In [1]: import numpy as np

In [2]: np.set_printoptions(precision=2, suppress=True, linewidth=100, legacy="1.25")

In [3]: rng = np.random.default_rng(93135)

In [4]: labels = rng.integers(0, 2, 6)

In [5]: W0 = (labels[:, None] == labels) * 3 + np.eye(6)

In [6]: print(W0)
[[4. 0. 0. 3. 0. 3.]
 [0. 4. 3. 0. 3. 0.]
 [0. 3. 4. 0. 3. 0.]
 [3. 0. 0. 4. 0. 3.]
 [0. 3. 3. 0. 4. 0.]
 [3. 0. 0. 3. 0. 4.]]

In [7]: T = np.stack([W0, 3 * W0, W0[::-1]])

In [8]: print(np.einsum("bij,cij->bc", T, T))
[[ 204.  612.  132.]
 [ 612. 1836.  396.]
 [ 132.  396.  204.]]

In [9]: print(np.linalg.norm(T, axis=(1, 2)))
[14.28 42.85 14.28]

In [10]: print(np.linalg.matrix_rank(T.reshape(3, -1)))
2

In [11]: print(np.linalg.matrix_rank(T))
[6 6 6]

In [12]: vec = np.array([0, 3, 1, 1, 0, 3])

In [13]: rhs = W0 @ vec

In [14]: beta, lr = np.zeros(6), 1 / np.linalg.norm(W0, 2) ** 2

In [15]: for i in range(150):
    ...:     beta -= lr * W0.T @ (W0 @ beta - rhs)
    ...:     if i % 50 == 0: print(i, round(np.linalg.norm(W0 @ beta - rhs), 2))
    ...: 
0 3.02
50 1.83
100 1.11

In [16]: print(beta)
[0.3  2.63 1.07 1.07 0.3  2.63]

In [17]: print(round(np.linalg.cond(W0), 2))
10.0

In [18]: q, R = np.linalg.qr(W0)

In [19]: print(np.round(q.T @ q, 2) + 0)
[[1. 0. 0. 0. 0. 0.]
 [0. 1. 0. 0. 0. 0.]
 [0. 0. 1. 0. 0. 0.]
 [0. 0. 0. 1. 0. 0.]
 [0. 0. 0. 0. 1. 0.]
 [0. 0. 0. 0. 0. 1.]]

In [20]: print(q.shape, R.shape)
(6, 6) (6, 6)

In [21]: print(q @ R)
[[4. 0. 0. 3. 0. 3.]
 [0. 4. 3. 0. 3. 0.]
 [0. 3. 4. 0. 3. 0.]
 [3. 0. 0. 4. 0. 3.]
 [0. 3. 3. 0. 4. 0.]
 [3. 0. 0. 3. 0. 4.]]

In [22]: evals, V = np.linalg.eigh(W0)

In [23]: print(np.round(V.T @ V, 2) + 0)
[[1. 0. 0. 0. 0. 0.]
 [0. 1. 0. 0. 0. 0.]
 [0. 0. 1. 0. 0. 0.]
 [0. 0. 0. 1. 0. 0.]
 [0. 0. 0. 0. 1. 0.]
 [0. 0. 0. 0. 0. 1.]]

In [24]: print(np.round(V @ np.diag(evals) @ V.T, 2) + 0)
[[4. 0. 0. 3. 0. 3.]
 [0. 4. 3. 0. 3. 0.]
 [0. 3. 4. 0. 3. 0.]
 [3. 0. 0. 4. 0. 3.]
 [0. 3. 3. 0. 4. 0.]
 [3. 0. 0. 3. 0. 4.]]

In [25]: print((evals > 1e-8).sum(), (evals < -1e-8).sum())
6 0

In [26]: print(np.unique(evals.round(6) + 0, return_counts=True)[1])
[4 2]

In [27]: print(np.sort(np.linalg.eigvals(W0).real))
[ 1.  1.  1.  1. 10. 10.]

In [28]: print(round(float(np.linalg.det(W0)), 2))
100.0

In [29]: mat = np.load("arr.npy")

In [30]: print(mat)
[[ 3  0  2  3]
 [-1  1 -1  1]
 [-2  2  1  2]
 [-1  1 -1  1]]

In [31]: # rows 1 and 3 are equal

In [32]: print([round(float(x), 2) for x in np.linalg.svd(mat, compute_uv=False)[:3]])
[4.76, 4.24, 1.55]

In [33]: print(np.linalg.cond(mat) > 100)
True

In [34]: print(round(np.linalg.norm(mat, 2) / np.linalg.norm(mat), 2))
0.73

In [35]: q, _ = np.linalg.qr(np.array([[-1.1, 1.5, -1.4, -0.8, -0.7],
    ...:     [-0.4, 1.3, 0.9, -0.2, -1.5],
    ...:     [0.0, 1.4, 1.1, 0.2, 1.5],
    ...:     [1.5, 0.0, -1.1, 1.7, 0.4],
    ...:     [0.2, 1.0, -0.2, 1.5, -0.1]]))

In [36]: V, _ = np.linalg.qr(np.array([[-1.2, 0.6, 0.2, -0.9, 0.3, 0.2, -1.6, -1.8],
    ...:     [1.6, 0.3, 1.5, -2.7, -0.2, -0.3, -0.7, -0.9],
    ...:     [-1.2, -0.3, 1.2, 0.7, 0.1, 1.1, 0.9, -0.8],
    ...:     [1.0, -0.1, 0.0, -0.7, -0.1, 0.5, 0.0, 1.0],
    ...:     [-1.6, 0.2, 0.0, 0.5, 0.2, 1.6, -0.8, 0.1],
    ...:     [0.9, 0.2, -1.1, 0.4, -0.7, 0.8, -0.7, 0.7],
    ...:     [1.2, 0.0, -1.3, -0.8, -0.2, -0.5, -0.2, -0.4],
    ...:     [-1.8, -0.4, -0.9, -0.7, 2.0, 0.2, 3.6, -0.2]]))

In [37]: sig = 5 * 0.9 ** np.arange(5)

In [38]: data = q[:, :5] * sig @ V[:5]

In [39]: print(data)
[[-1.    3.19 -0.56  2.12 -1.58 -0.06 -0.8   0.72]
 [ 0.87  1.59  1.59  1.09  2.03  1.51 -0.27 -0.77]
 [-1.6  -0.62  2.42  1.55  0.74  0.17  1.28  1.4 ]
 [-2.47 -2.08  0.19  0.31 -0.81  1.71 -0.96 -2.58]
 [-0.34  0.75  0.84  0.52 -0.53 -1.28  2.24 -2.51]]

In [40]: C2 = data.T @ data

In [41]: print((data @ data.T).shape)
(5, 5)

In [42]: print(np.linalg.matrix_rank(C2))
5

In [43]: print(np.diag(C2))
[10.51 17.92  9.48  8.46  8.1   6.88  8.31 16.03]

In [44]: M2 = np.array([[2, 2],
    ...:     [-2, -3],
    ...:     [-2, 2],
    ...:     [1, -2],
    ...:     [2, -2],
    ...:     [-3, 1],
    ...:     [-2, 0],
    ...:     [-3, -2]])

In [45]: print(M2.T @ data.T)
[[ -8.65  -1.13 -11.05   2.07   2.46]
 [-15.27  -3.03  -3.71   9.56   2.5 ]]

In [46]: print(np.linalg.matrix_rank(np.vstack([data, M2.T])))
7

In [47]: print(data @ M2)
[[ -8.65 -15.27]
 [ -1.13  -3.03]
 [-11.05  -3.71]
 [  2.07   9.56]
 [  2.46   2.5 ]]

In [48]: X = np.load("test15.npy")

In [49]: print(X)
[[ 1.5 -0.9 -1.1]
 [-0.2  0.6  0.8]
 [ 0.4 -0.3  0.3]
 [-0.8  0.  -1. ]
 [ 0.8  0.7  0.4]
 [-0.6 -1.6  0.7]
 [-0.1 -0.3  0.5]
 [-0.6 -1.   2.1]
 [-0.2  0.7 -0.4]]

In [50]: M2 = X + rng.integers(-2, 3, (9, 1)) @ rng.integers(-2, 3, (1, 3))

In [51]: print(M2)
[[ 1.5 -0.9 -1.1]
 [ 1.8 -1.4  2.8]
 [ 2.4 -2.3  2.3]
 [ 0.2 -1.   0. ]
 [ 2.8 -1.3  2.4]
 [-2.6  0.4 -1.3]
 [ 0.9 -1.3  1.5]
 [ 1.4 -3.   4.1]
 [ 1.8 -1.3  1.6]]

In [52]: print(M2 - X)
[[ 0.  0.  0.]
 [ 2. -2.  2.]
 [ 2. -2.  2.]
 [ 1. -1.  1.]
 [ 2. -2.  2.]
 [-2.  2. -2.]
 [ 1. -1.  1.]
 [ 2. -2.  2.]
 [ 2. -2.  2.]]

In [53]: print(np.linalg.matrix_rank(M2 - X, tol=1e-8))
1

In [54]: print(np.abs(M2 - X).sum(axis=1))
[0. 6. 6. 3. 6. 6. 3. 6. 6.]
